In [1]: import numpy as np

In [2]: np.set_printoptions(suppress=True, linewidth=140)

In [3]: X = np.array([[6, 3, 9], [3, 4, 1], [9, 1, -10]])

In [4]: X
Out[4]: 
array([[  6,   3,   9],
       [  3,   4,   1],
       [  9,   1, -10]])

In [5]: r0, r1 = X[1], X[2]

In [6]: r0 @ r0
Out[6]: np.int64(26)

In [7]: r0 @ r1
Out[7]: np.int64(21)

In [8]: pr = (r0 @ r1) / (r0 @ r0) * r0

In [9]: np.outer(r0, r1)
Out[9]: 
array([[ 27,   3, -30],
       [ 36,   4, -40],
       [  9,   1, -10]])

In [10]: ev, evecs = np.linalg.eigh(X)

In [11]: x = np.array([1, -3, 2])

In [12]: np.abs(X).sum(axis=1).max(), round(np.abs(ev).max(), 2)
Out[12]: (np.int64(20), np.float64(14.05))

In [13]: np.round(np.linalg.eigvalsh(X[1:, 1:]), 2)
Out[13]: array([-10.07,   4.07])

In [14]: (np.sign(evecs[:, -1].round(6)) == np.sign(evecs[0, -1].round(6))).astype(int)
Out[14]: array([1, 1, 1])

In [15]: M2 = np.array([[0, 3], [-2, -1], [1, 3]])

In [16]: np.linalg.matrix_rank(X @ M2)
Out[16]: np.int64(2)

In [17]: np.einsum("ij,ij->i", X, X)
Out[17]: array([126,  26, 182])

In [18]: np.einsum("ij->j", X)
Out[18]: array([18,  8,  0])

In [19]: np.einsum("ik,kj->ji", X, M2)
Out[19]: 
array([[  3,  -7, -12],
       [ 42,   8,  -4]])

In [20]: np.linalg.matrix_rank(np.vstack([X, M2.T]))
Out[20]: np.int64(3)

In [21]: M2 = X / np.sqrt((X ** 2).mean(axis=1, keepdims=True))

In [22]: np.round(np.linalg.norm(M2, axis=1), 2)
Out[22]: array([1.73, 1.73, 1.73])

In [23]: np.linalg.matrix_rank(M2) == np.linalg.matrix_rank(X)
Out[23]: np.True_

In [24]: (X + X.T) / 2
Out[24]: 
array([[  6.,   3.,   9.],
       [  3.,   4.,   1.],
       [  9.,   1., -10.]])

In [25]: round(float(np.abs(np.linalg.eigvals(X)).max()), 2)
Out[25]: 14.05

In [26]: round(np.linalg.det(X), 2)
Out[26]: np.float64(-426.0)

In [27]: X @ X
Out[27]: 
array([[126,  39, -33],
       [ 39,  26,  21],
       [-33,  21, 182]])

In [28]: np.linalg.matrix_power(X, 2)
Out[28]: 
array([[126,  39, -33],
       [ 39,  26,  21],
       [-33,  21, 182]])

In [29]: assert X == X.T
ValueError: The truth value of an array with more than one element is ambiguous. Use a.any() or a.all()


In [30]: rng = np.random.default_rng(47119)

In [31]: z = rng.integers(0, 2, 6)

In [32]: mat = np.array([[0, 1, -3, 1, 2, 0],
    ...:     [-2, 0, 3, -3, 0, 0],
    ...:     [-2, -1, 1, 2, 1, 2],
    ...:     [2, -1, 3, -3, -1, 2],
    ...:     [-2, 3, -1, 2, -3, -1],
    ...:     [0, -1, -2, -3, 2, 2]]) * (z[:, None] == z)

In [33]: mat
Out[33]: 
array([[ 0,  0,  0,  0,  0,  0],
       [ 0,  0,  3, -3,  0,  0],
       [ 0, -1,  1,  2,  1,  2],
       [ 0, -1,  3, -3, -1,  2],
       [ 0,  3, -1,  2, -3, -1],
       [ 0, -1, -2, -3,  2,  2]])

In [34]: # splits into 2 blocks

In [35]: [round(float(x), 2) for x in np.linalg.svd(mat, compute_uv=False)[:3]]
Out[35]: [7.34, 4.99, 3.73]

In [36]: np.argsort(-np.linalg.norm(mat, axis=0).round(6), kind="stable")[:3]
Out[36]: array([3, 2, 4])

In [37]: cov = mat.T @ mat

In [38]: np.linalg.matrix_rank(cov)
Out[38]: np.int64(5)

In [39]: np.trace(cov), (mat ** 2).sum()
Out[39]: (np.int64(99), np.int64(99))

In [40]: np.round(np.linalg.svd(mat, compute_uv=False) ** 2, 2)
Out[40]: array([53.83, 24.95, 13.92,  5.52,  0.79,  0.  ])

In [41]: np.diag(cov)
Out[41]: array([ 0, 12, 24, 35, 15, 13])

In [42]: F = np.array([[-2, -4, 1, 2, -7],
    ...:     [-2, 2, 3, -4, 3],
    ...:     [-2, -4, 1, 2, -7],
    ...:     [-4, 4, 6, -8, 6]])

In [43]: rank = np.linalg.matrix_rank(F)

In [44]: rank
Out[44]: np.int64(2)

In [45]: null = np.linalg.svd(F)[2][rank:].T

In [46]: null.shape
Out[46]: (5, 3)

In [47]: [int(np.linalg.matrix_rank(F[:i])) for i in range(1, len(F) + 1)]
Out[47]: [1, 2, 2, 2]

In [48]: def softmax(z):
    ...:     e = np.exp(z - z.max(axis=-1, keepdims=True))
    ...:     return e / e.sum(axis=-1, keepdims=True)
    ...: 

In [49]: softmax(F).sum(axis=1)
Out[49]: array([1., 1., 1., 1.])

In [50]: np.round(softmax(10 * F[1]), 2) + 0
Out[50]: array([0. , 0. , 0.5, 0. , 0.5])

In [51]: scores = F @ F.T / np.sqrt(5)

In [52]: softmax(scores).round(6).argmax(axis=1)
Out[52]: array([0, 3, 0, 3])

In [53]: np.round(softmax(scores + np.triu(np.full(scores.shape, -np.inf), 1)), 2) + 0
Out[53]: 
array([[1. , 0. , 0. , 0. ],
       [0. , 1. , 0. , 0. ],
       [0.5, 0. , 0.5, 0. ],
       [0. , 0. , 0. , 1. ]])

In [54]: np.round(softmax(scores)[1] @ F, 2)
Out[54]: array([-4.,  4.,  6., -8.,  6.])

In [55]: np.linalg.cond(F) > 100
Out[55]: np.True_

In [56]: [round(float(x), 2) for x in np.linalg.svd(F, compute_uv=False)[:3]]
Out[56]: [16.7, 8.9, 0.0]

In [57]: round(float(np.linalg.norm(F, 2) / np.linalg.norm(F)), 2)
Out[57]: 0.88

In [58]: data = np.load("run18.npy")

In [59]: data
Out[59]: 
array([[ 2.38,  0.39, -0.78, -2.  ],
       [ 1.19,  0.18, -0.39, -0.95],
       [ 2.45,  0.4 , -0.8 , -1.99],
       [ 1.61,  0.42, -0.77, -1.89],
       [ 0.4 ,  0.19, -0.4 , -0.93],
       [-0.03, -0.01,  0.02, -0.07],
       [ 1.58,  0.4 , -0.82, -1.9 ],
       [ 2.37,  0.44, -0.81, -1.97],
       [ 1.6 ,  0.  , -0.01, -0.2 ],
       [ 1.61, -0.03, -0.02, -0.2 ],
       [ 0.  ,  0.  ,  0.  ,  0.01],
       [ 0.81, -0.03, -0.01, -0.1 ],
       [ 2.01,  0.17, -0.39, -1.12],
       [ 2.41,  0.42, -0.8 , -2.04],
       [ 1.97,  0.2 , -0.4 , -1.11],
       [ 1.6 ,  0.43, -0.79, -1.91],
       [ 0.81,  0.04,  0.01, -0.08],
       [ 1.97,  0.15, -0.4 , -1.11],
       [ 1.59,  0.39, -0.82, -1.92],
       [ 0.39,  0.21, -0.39, -0.9 ]])

In [60]: dist = np.linalg.norm(data[:, None] - data[None], axis=-1)

In [61]: dist[:5, :5].round(2)
Out[61]: 
array([[0.  , 1.65, 0.07, 0.78, 2.29],
       [1.65, 0.  , 1.7 , 1.12, 0.79],
       [0.07, 1.7 , 0.  , 0.85, 2.35],
       [0.78, 1.12, 0.85, 0.  , 1.6 ],
       [2.29, 0.79, 2.35, 1.6 , 0.  ]])

In [62]: dist.shape
Out[62]: (20, 20)

In [63]: np.linalg.matrix_rank(dist ** 2)
Out[63]: np.int64(6)

In [64]: np.round(np.linalg.norm(data, axis=1), 2)
Out[64]: array([3.23, 1.58, 3.28, 2.63, 1.1 , 0.08, 2.63, 3.22, 1.61, 1.62, 0.01, 0.82, 2.34, 3.28, 2.3 , 2.65, 0.81, 2.3 , 2.65, 1.08])

In [65]: dist.mean(axis=1).argmax()
Out[65]: np.int64(10)

In [66]: np.flatnonzero(dist[16] < dist.mean() / 2)
Out[66]: array([11, 16])

In [67]: (dist + 1e9 * np.eye(20)).round(6).argmin(axis=1)
Out[67]: array([13,  4, 13, 15, 19, 10, 18,  0,  9,  8,  5, 16, 17,  0, 17,  3, 11, 12,  6,  4])

In [68]: dist[16].round(6).argsort(kind="stable")[:4]
Out[68]: array([16, 11,  8,  9])

In [69]: np.unravel_index(dist.round(6).argmax(), dist.shape)
Out[69]: (np.int64(10), np.int64(13))
